>>> import numpy as np
>>> np.set_printoptions(precision=2, suppress=True, linewidth=100)
>>> tidy = lambda a: np.round(a, 2) + 0
>>> Y = np.array([[1, 1], [1, -1]])
>>> rng = np.random.default_rng(2777)
>>> M = np.kron(Y, np.kron(Y, Y))[rng.permutation(8)][:4]
>>> M
array([[ 1, -1,  1, -1, -1,  1, -1,  1],
       [ 1, -1, -1,  1,  1, -1, -1,  1],
       [ 1, -1,  1, -1,  1, -1,  1, -1],
       [ 1,  1, -1, -1,  1,  1, -1, -1]])
>>> Y = M[0, 0] * M[1:] - np.outer(M[1:, 0], M[0])
>>> Y
array([[ 0,  0, -2,  2,  2, -2,  0,  0],
       [ 0,  0,  0,  0,  2, -2,  2, -2],
       [ 0,  2, -2,  0,  2,  0,  0, -2]])
>>> np.linalg.matrix_rank(Y), np.linalg.matrix_rank(M)
(np.int64(3), np.int64(4))
>>> m1 = np.load("m.npy")
>>> m1
array([[0, 1, 1, 0, 1],
       [1, 0, 1, 0, 1],
       [1, 1, 0, 0, 1],
       [0, 0, 0, 0, 0],
       [1, 1, 1, 0, 0]])
>>> # symmetric, so the eigenvalues are real
>>> evals, vecs = np.linalg.eigh(m1)
>>> x0 = np.array([0, -1, -1, 1, 0])
>>> tidy(x0 @ m1 @ x0 / (x0 @ x0)), evals[0], evals[-1]
(np.float64(0.67), np.float64(-1.0), np.float64(3.0))
>>> tidy(vecs * np.abs(evals) @ vecs.T)
array([[1.5, 0.5, 0.5, 0. , 0.5],
       [0.5, 1.5, 0.5, 0. , 0.5],
       [0.5, 0.5, 1.5, 0. , 0.5],
       [0. , 0. , 0. , 0. , 0. ],
       [0.5, 0.5, 0.5, 0. , 1.5]])
>>> m1.sum(axis=0)
array([3, 3, 3, 0, 3])
>>> m1.shape
(5, 5)
>>> x0 = np.array([8, -4, 6, 5, -1])
>>> a = np.maximum(m1 @ x0, 0)
>>> tidy(np.tanh(m1 @ x0))
array([0.76, 1.  , 1.  , 0.  , 1.  ])
>>> m1.T @ a
array([26, 14, 24,  0, 17])
>>> K = np.loadtxt("case2.csv", delimiter=",")
>>> K
array([[  0.18, -18.96,  20.23,   9.52,  30.86,   0.54,  21.78],
       [  0.43, -22.21,  21.75,  10.  ,  30.18,  -1.82,  19.23],
       [ -2.6 , -21.03,  20.76,  11.59,  29.96,   1.07,  19.9 ],
       [ -1.93, -19.1 ,  20.15,  10.72,  29.31,  -2.41,  20.35],
       [ -0.23, -20.76,  19.29,  11.25,  29.28,  -0.71,  21.75],
       [ -3.07, -18.68,  19.32,   8.7 ,  29.05,   0.54,  19.02],
       [  0.64, -20.96,  20.66,  10.67,  32.47,   1.71,  19.84],
       [ -0.47, -19.9 ,  19.32,  10.78,  29.28,  -0.6 ,  21.21],
       [  0.78, -20.83,  20.04,  10.47,  29.95,  -0.22,  20.87],
       [  0.07, -17.88,  22.24,  10.8 ,  27.77,  -1.64,  18.67],
       [  1.97, -19.02,  19.71,  11.41,  29.91,  -0.17,  17.5 ],
       [ -1.32, -20.38,  20.11,   8.48,  30.17,  -1.39,  21.01],
       [ -1.08, -19.93,  19.41,   9.02,  29.56,   0.19,  19.13]])
>>> U, sv, Vt = np.linalg.svd(K)
>>> np.argmax(sv[:-1] / (sv[1:] + 1e-6)) + 1
np.int64(1)
>>> tidy(sv)
array([169.34,   5.5 ,   4.88,   4.06,   3.36,   3.18,   1.87])
>>> Y = U[:, :1] @ np.diag(sv[:1]) @ Vt[:1]
>>> np.linalg.matrix_rank(K, rtol=0.05)
np.int64(1)
>>> np.linalg.matrix_rank(Y)
np.int64(1)
>>> tidy(np.abs(K - Y).max())
np.float64(2.79)
>>> tidy(np.linalg.norm(K - Y, 2)), tidy(sv[1])
(np.float64(5.5), np.float64(5.5))
>>> np.linalg.matrix_rank(K, rtol=0.1)
np.int64(1)
>>> tidy(np.abs(np.linalg.svd(K)[2][-1]))
array([0.16, 0.21, 0.5 , 0.22, 0.57, 0.48, 0.27])
>>> np.argsort(-np.linalg.norm(K, axis=0).round(6), kind="stable")[:3]
array([4, 2, 6])
>>> np.linalg.cond(K) > 100
np.False_
